>>> import numpy as np
>>> from numpy import linalg as LA
>>> np.set_printoptions(precision=2, suppress=True, linewidth=140)
>>> def rnd(a):
...     return np.round(a, 2) + 0
... 
>>> feats = np.load("m.npy")
>>> feats
array([[ 6.24,  0.36, -1.97, 11.17],
       [ 8.27, -1.45, -1.92,  8.74],
       [ 7.31, -1.01,  0.71,  9.84],
       [ 6.77,  1.33, -2.18,  8.62],
       [ 6.03, -0.76, -3.51,  8.7 ],
       [ 2.04,  8.01,  0.66,  8.03],
       [ 3.57,  8.42, -1.12,  7.49],
       [ 6.3 ,  0.88, -1.36, 10.25],
       [ 3.92,  8.08, -2.02,  6.11],
       [ 7.22,  0.61, -2.99,  9.81],
       [ 6.  ,  2.61, -0.43,  9.36],
       [ 7.89, -1.15, -1.26,  9.08],
       [ 5.37,  0.03, -1.76,  9.86],
       [ 6.6 ,  2.57, -0.48,  7.98],
       [ 5.05,  5.94, -0.16,  8.59],
       [ 6.05, -0.75, -0.62, 10.17],
       [ 6.42,  2.74, -1.88, 10.2 ],
       [ 5.84, -0.96, -2.59,  9.56],
       [ 4.29,  8.36, -1.69,  7.93],
       [ 2.45,  7.17, -0.62,  7.01],
       [ 4.73,  6.43, -1.38,  7.89],
       [ 5.35,  6.22, -0.79,  8.12]])
>>> proj = feats @ LA.solve(feats.T @ feats, feats.T)
>>> rnd(LA.eigvalsh(proj))
array([0., 0., 0., 0., 0., 0., 0., 0., 0., 0., 0., 0., 0., 0., 0., 0., 0., 0., 1., 1., 1., 1.])
>>> O, evecs = LA.qr(feats[:, :2])[0], LA.qr(feats[:, 2:])[0]
>>> sigma = LA.svd(O.T @ evecs, compute_uv=False)
>>> rnd(np.degrees(np.arccos(sigma.clip(0, 1))))
array([ 9.42, 78.77])
>>> (sigma > 0.9).sum()
np.int64(1)
>>> rnd(LA.norm(O @ O.T - evecs @ evecs.T, 2))
np.float64(0.98)
>>> G = np.cov(feats, rowvar=False)
>>> rnd(np.corrcoef(feats.T))
array([[ 1.  , -0.84, -0.3 ,  0.6 ],
       [-0.84,  1.  ,  0.32, -0.75],
       [-0.3 ,  0.32,  1.  , -0.13],
       [ 0.6 , -0.75, -0.13,  1.  ]])
>>> rnd(np.corrcoef(feats[:, 3], feats[:, 0])[0, 1])
np.float64(0.6)
>>> other = np.array([[5, 7, 1], [-8, 5, -3], [3, -5, 9]])
>>> Z = np.array([[2, 0, 0], [2, 2, 0], [1, 0, 2]])
>>> mat = np.block([[other, np.zeros((3, 3))], [np.zeros((3, 3)), Z]])
>>> mat
array([[ 5.,  7.,  1.,  0.,  0.,  0.],
       [-8.,  5., -3.,  0.,  0.,  0.],
       [ 3., -5.,  9.,  0.,  0.,  0.],
       [ 0.,  0.,  0.,  2.,  0.,  0.],
       [ 0.,  0.,  0.,  2.,  2.,  0.],
       [ 0.,  0.,  0.,  1.,  0.,  2.]])
>>> O, R = LA.qr(mat)
>>> rnd(O)
array([[-0.51, -0.82,  0.26,  0.  ,  0.  ,  0.  ],
       [ 0.81, -0.35,  0.48,  0.  ,  0.  ,  0.  ],
       [-0.3 ,  0.45,  0.84,  0.  ,  0.  ,  0.  ],
       [ 0.  ,  0.  ,  0.  , -0.67,  0.6 , -0.45],
       [ 0.  ,  0.  ,  0.  , -0.67, -0.75,  0.  ],
       [ 0.  ,  0.  ,  0.  , -0.33,  0.3 ,  0.89]])
>>> rnd(np.abs(np.diag(R)))
array([9.9 , 9.74, 6.39, 3.  , 1.49, 1.79])
>>> rnd(O.T @ O)
array([[1., 0., 0., 0., 0., 0.],
       [0., 1., 0., 0., 0., 0.],
       [0., 0., 1., 0., 0., 0.],
       [0., 0., 0., 1., 0., 0.],
       [0., 0., 0., 0., 1., 0.],
       [0., 0., 0., 0., 0., 1.]])
>>> O.shape, R.shape
((6, 6), (6, 6))
>>> np.trace(O @ O.T)
np.float64(6.0)
>>> vec = np.array([-1, -3, -2, 3, -1, 1])
>>> target = mat @ vec
>>> target
array([-28.,  -1.,  -6.,   6.,   4.,   5.])
>>> rnd(LA.solve(mat, -3 * target))
array([ 3.,  9.,  6., -9.,  3., -3.])
>>> rnd(LA.solve(mat, target + mat[:, 0]))
array([ 0., -3., -2.,  3., -1.,  1.])
>>> Xs = feats - feats.mean(axis=0)
>>> evecs = LA.svd(Xs)[2][:2]
>>> other = Xs - Xs @ evecs.T @ evecs
>>> LA.norm(other, axis=1).round(6).argmax()
np.int64(0)
>>> rnd((Xs @ evecs.T).std(axis=0))
array([3.96, 1.02])
>>> rnd(np.diag(evecs.T @ evecs))
array([0.15, 0.82, 0.86, 0.18])
>>> rnd(LA.norm(other) / LA.norm(Xs))
np.float64(0.26)
>>> (LA.matrix_power((mat != 0) + (mat.T != 0) + np.eye(6), 6) > 0).astype(int)
array([[1, 1, 1, 0, 0, 0],
       [1, 1, 1, 0, 0, 0],
       [1, 1, 1, 0, 0, 0],
       [0, 0, 0, 1, 1, 1],
       [0, 0, 0, 1, 1, 1],
       [0, 0, 0, 1, 1, 1]])
>>> np.flatnonzero(LA.matrix_power((mat != 0) + (mat.T != 0) + np.eye(6), 6)[5])
array([3, 4, 5])
>>> rnd(LA.det(mat))
np.float64(4928.0)
>>> mat @ mat
array([[-28.,  65.,  -7.,   0.,   0.,   0.],
       [-89., -16., -50.,   0.,   0.,   0.],
       [ 82., -49.,  99.,   0.,   0.,   0.],
       [  0.,   0.,   0.,   4.,   0.,   0.],
       [  0.,   0.,   0.,   8.,   4.,   0.],
       [  0.,   0.,   0.,   4.,   0.,   4.]])
>>> rnd(np.sort(LA.eigvals(mat).real))
array([2. , 2. , 2. , 4.6, 4.6, 9.8])
>>> K = np.loadtxt("a.csv", delimiter=",")
>>> rnd(K)
array([[-13.89, -25.58, -18.06, -19.93, -20.12],
       [-10.57, -21.86, -14.83, -16.52, -16.83],
       [ -9.2 , -20.26, -13.47, -15.07, -15.41],
       [ -5.68, -15.94,  -9.89, -11.2 , -11.58],
       [ -2.55, -11.64,  -6.53,  -7.43,  -7.77],
       [ -0.79,  -8.83,  -4.49,  -5.05,  -5.29],
       [  0.88,  -5.33,  -2.2 ,  -2.25,  -2.28],
       [  1.41,  -2.02,  -0.53,  -0.01,   0.28],
       [  1.28,  -1.49,  -0.35,   0.24,   0.59],
       [  1.26,  -1.42,  -0.33,   0.27,   0.62],
       [  0.92,  -0.8 ,  -0.18,   0.44,   0.83],
       [  0.77,  -0.63,  -0.16,   0.45,   0.83],
       [  0.54,  -0.4 ,  -0.13,   0.41,   0.75],
       [  0.11,  -0.09,  -0.06,   0.15,   0.3 ],
       [  0.02,  -0.02,  -0.02,   0.04,   0.08],
       [  0.  ,   0.  ,   0.  ,   0.01,   0.02],
       [ -0.04,   0.06,   0.08,  -0.13,  -0.28],
       [  0.09,   0.21,   0.43,  -0.47,  -1.09],
       [  0.91,   0.49,   1.32,  -0.81,  -2.31],
       [  2.33,   0.9 ,   2.59,  -0.91,  -3.44],
       [  2.66,   1.  ,   2.87,  -0.91,  -3.64],
       [  2.89,   1.07,   3.06,  -0.9 ,  -3.77],
       [ 11.04,   3.69,   9.61,   0.45,  -6.46],
       [ 36.04,  13.04,  29.04,   8.01,  -8.53],
       [ 48.3 ,  17.99,  38.51,  12.38,  -8.39],
       [ 51.25,  19.2 ,  40.79,  13.46,  -8.29]])
>>> rk = LA.matrix_rank(K)
>>> rk
np.int64(3)
>>> null = LA.svd(K)[2][rk:].T
>>> [int(LA.matrix_rank(K[:, :j + 1])) for j in range(5)]
[1, 2, 3, 3, 3]
